>>> import numpy as np
>>> from numpy import linalg as LA
>>> np.set_printoptions(precision=2, suppress=True, linewidth=100)
>>> data = np.load("dump.npy")
>>> data
array([[ 1, -1,  1, -1, -1,  1, -1,  1],
       [ 1, -1,  1, -1,  1, -1,  1, -1],
       [ 1,  1, -1, -1,  1,  1, -1, -1],
       [ 1,  1,  1,  1,  1,  1,  1,  1]])
>>> theta = np.radians(60)
>>> r_ = np.eye(8)
>>> r_[2, 2] = r_[1, 1] = np.cos(theta)
>>> r_[2, 1], r_[1, 2] = -np.sin(theta), np.sin(theta)
>>> r_
array([[ 1.  ,  0.  ,  0.  ,  0.  ,  0.  ,  0.  ,  0.  ,  0.  ],
       [ 0.  ,  0.5 ,  0.87,  0.  ,  0.  ,  0.  ,  0.  ,  0.  ],
       [ 0.  , -0.87,  0.5 ,  0.  ,  0.  ,  0.  ,  0.  ,  0.  ],
       [ 0.  ,  0.  ,  0.  ,  1.  ,  0.  ,  0.  ,  0.  ,  0.  ],
       [ 0.  ,  0.  ,  0.  ,  0.  ,  1.  ,  0.  ,  0.  ,  0.  ],
       [ 0.  ,  0.  ,  0.  ,  0.  ,  0.  ,  1.  ,  0.  ,  0.  ],
       [ 0.  ,  0.  ,  0.  ,  0.  ,  0.  ,  0.  ,  1.  ,  0.  ],
       [ 0.  ,  0.  ,  0.  ,  0.  ,  0.  ,  0.  ,  0.  ,  1.  ]])
>>> out = data @ r_.T
>>> np.allclose(LA.norm(data, axis=1), LA.norm(out, axis=1))
True
>>> round(LA.det(r_), 2), np.trace(r_)
(np.float64(1.0), np.float64(7.0))
>>> np.abs(out - data).max(axis=0)
array([0.  , 1.37, 1.37, 0.  , 0.  , 0.  , 0.  , 0.  ])
>>> cent = np.array([[0.7, -1.2, 0.7], [-1.1, 0.0, -1.8]])
>>> rng = np.random.default_rng(816)
>>> M = np.array([[-2, 3],
...     [1, -1],
...     [-2, 3],
...     [-3, 1],
...     [1, 2],
...     [0, -1],
...     [-3, 2],
...     [0, 3],
...     [-3, -1],
...     [1, 1],
...     [0, -1],
...     [3, -2],
...     [0, -3],
...     [0, 0],
...     [-3, 3],
...     [2, 0],
...     [0, 1],
...     [2, 3],
...     [-1, 3],
...     [-2, -3],
...     [-3, -3],
...     [-1, 1],
...     [0, 0],
...     [3, 1],
...     [2, -1],
...     [1, 1],
...     [-3, -1]]) @ cent + 0.1 * rng.normal(size=(27, 3))
>>> M.round(2) + 0
array([[-4.79,  2.42, -6.83],
       [ 1.81, -1.11,  2.57],
       [-4.8 ,  2.51, -6.9 ],
       [-3.09,  3.73, -3.93],
       [-1.6 , -1.16, -2.74],
       [ 1.19,  0.19,  1.79],
       [-4.21,  3.75, -5.55],
       [-3.31,  0.15, -5.42],
       [-1.08,  3.68, -0.29],
       [-0.48, -1.19, -1.07],
       [ 1.09, -0.09,  1.75],
       [ 4.35, -3.55,  5.71],
       [ 3.32,  0.06,  5.41],
       [-0.16,  0.02, -0.03],
       [-5.48,  3.51, -7.56],
       [ 1.5 , -2.25,  1.34],
       [-0.98,  0.1 , -1.71],
       [-1.96, -2.32, -4.  ],
       [-3.93,  1.18, -5.95],
       [ 1.94,  2.33,  4.07],
       [ 1.22,  3.57,  3.48],
       [-1.61,  1.04, -2.56],
       [ 0.04,  0.  , -0.06],
       [ 0.91, -3.53,  0.28],
       [ 2.52, -2.45,  3.24],
       [-0.28, -1.34, -1.11],
       [-1.07,  3.78, -0.37]])
>>> r0 = np.array([4, 1, 3])
>>> np.cross(M[10, :3], M[19, :3])
array([-4.44, -1.04,  2.72])
>>> dist = LA.norm(M[:, None] - M[None], axis=-1)
>>> dist[:5, :5]
array([[ 0.  , 12.01,  0.11,  3.61,  6.3 ],
       [12.01,  0.  , 12.1 ,  9.46,  6.31],
       [ 0.11, 12.1 ,  0.  ,  3.64,  6.41],
       [ 3.61,  9.46,  3.64,  0.  ,  5.25],
       [ 6.3 ,  6.31,  6.41,  5.25,  0.  ]])
>>> (dist + 1e9 * np.eye(27)).round(6).argmin(axis=1)
array([ 2, 10,  0,  6, 16, 10,  2, 18, 26, 25,  5, 24, 19, 22,  2,  1, 21,  4,  7, 20, 19, 16, 13,
       15,  1,  9,  8])
>>> np.flatnonzero(dist[15] < dist.mean() / 2)
array([ 1,  5, 10, 13, 15, 22, 23, 24])
>>> dist.shape
(27, 27)
>>> LA.matrix_rank(dist ** 2)
np.int64(5)
>>> dist[15].round(6).argsort(kind="stable")[:4]
array([15,  1, 23, 24])
>>> np.unravel_index(dist.round(6).argmax(), dist.shape)
(np.int64(11), np.int64(14))
>>> cent = M[[17, 20]].astype(float)
>>> for _ in range(6):
...     lab = LA.norm(M[:, None] - cent, axis=-1).argmin(axis=1)
...     cent = np.array([M[lab == j].mean(axis=0) for j in range(2)])
... 
>>> lab
array([0, 1, 0, 0, 0, 1, 0, 0, 0, 1, 1, 1, 1, 1, 0, 1, 0, 0, 0, 1, 1, 0, 1, 1, 1, 1, 0])
>>> cent[1] - cent[0]
array([ 4.27, -2.39,  6.09])
>>> np.bincount(lab)
array([13, 14])
>>> K = np.load("sample8.npy")
>>> K
array([[ 0.,  0., -1.],
       [ 0.,  0.,  0.],
       [-1.,  0.,  0.]])
>>> left, sigma, Vh = LA.svd(K)
>>> evecs = Vh[:(sigma > 1e-8).sum()]
>>> x0 = K[2] + 2 * K[0] + rng.integers(2) * np.eye(3)[2]
>>> x0
array([-1.,  0., -2.])
>>> LA.matrix_rank(np.vstack([K, x0]))
np.int64(2)
>>> np.allclose(evecs.T @ evecs @ x0, x0)
True
>>> np.round(LA.eigvalsh(K).min(), 2)
np.float64(-1.0)
>>> K @ K.T
array([[1., 0., 0.],
       [0., 0., 0.],
       [0., 0., 1.]])
>>> r0 = np.array([-3, 1, 0, -1]) + 0.5
>>> feats = np.outer(r0, r0) / (r0 @ r0)
>>> feats
array([[ 0.69, -0.42, -0.14,  0.14],
       [-0.42,  0.25,  0.08, -0.08],
       [-0.14,  0.08,  0.03, -0.03],
       [ 0.14, -0.08, -0.03,  0.03]])
>>> r0, v = data[2], data[3]
>>> r0 @ v
np.int64(0)
>>> p = (r0 @ v) / (r0 @ r0) * r0
>>> np.outer(r0, v)
array([[ 1,  1,  1,  1,  1,  1,  1,  1],
       [ 1,  1,  1,  1,  1,  1,  1,  1],
       [-1, -1, -1, -1, -1, -1, -1, -1],
       [-1, -1, -1, -1, -1, -1, -1, -1],
       [ 1,  1,  1,  1,  1,  1,  1,  1],
       [ 1,  1,  1,  1,  1,  1,  1,  1],
       [-1, -1, -1, -1, -1, -1, -1, -1],
       [-1, -1, -1, -1, -1, -1, -1, -1]])
>>> (v - p) @ r0
np.float64(0.0)
>>> v - p
array([1., 1., 1., 1., 1., 1., 1., 1.])
>>> left, sigma, Vh = LA.svd(feats)
>>> np.argmax(sigma[:-1] / (sigma[1:] + 1e-6)) + 1
np.int64(1)
>>> out = left[:, :1] @ np.diag(sigma[:1]) @ Vh[:1]
>>> round(float(LA.norm(feats - out, 2)), 2), np.round(sigma[1], 2)
(0.0, np.float64(0.0))
>>> out
array([[ 0.69, -0.42, -0.14,  0.14],
       [-0.42,  0.25,  0.08, -0.08],
       [-0.14,  0.08,  0.03, -0.03],
       [ 0.14, -0.08, -0.03,  0.03]])
>>> round(np.abs(feats - out).max(), 2)
np.float64(0.0)
>>> round(LA.norm(feats - out) / LA.norm(feats), 2)
np.float64(0.0)
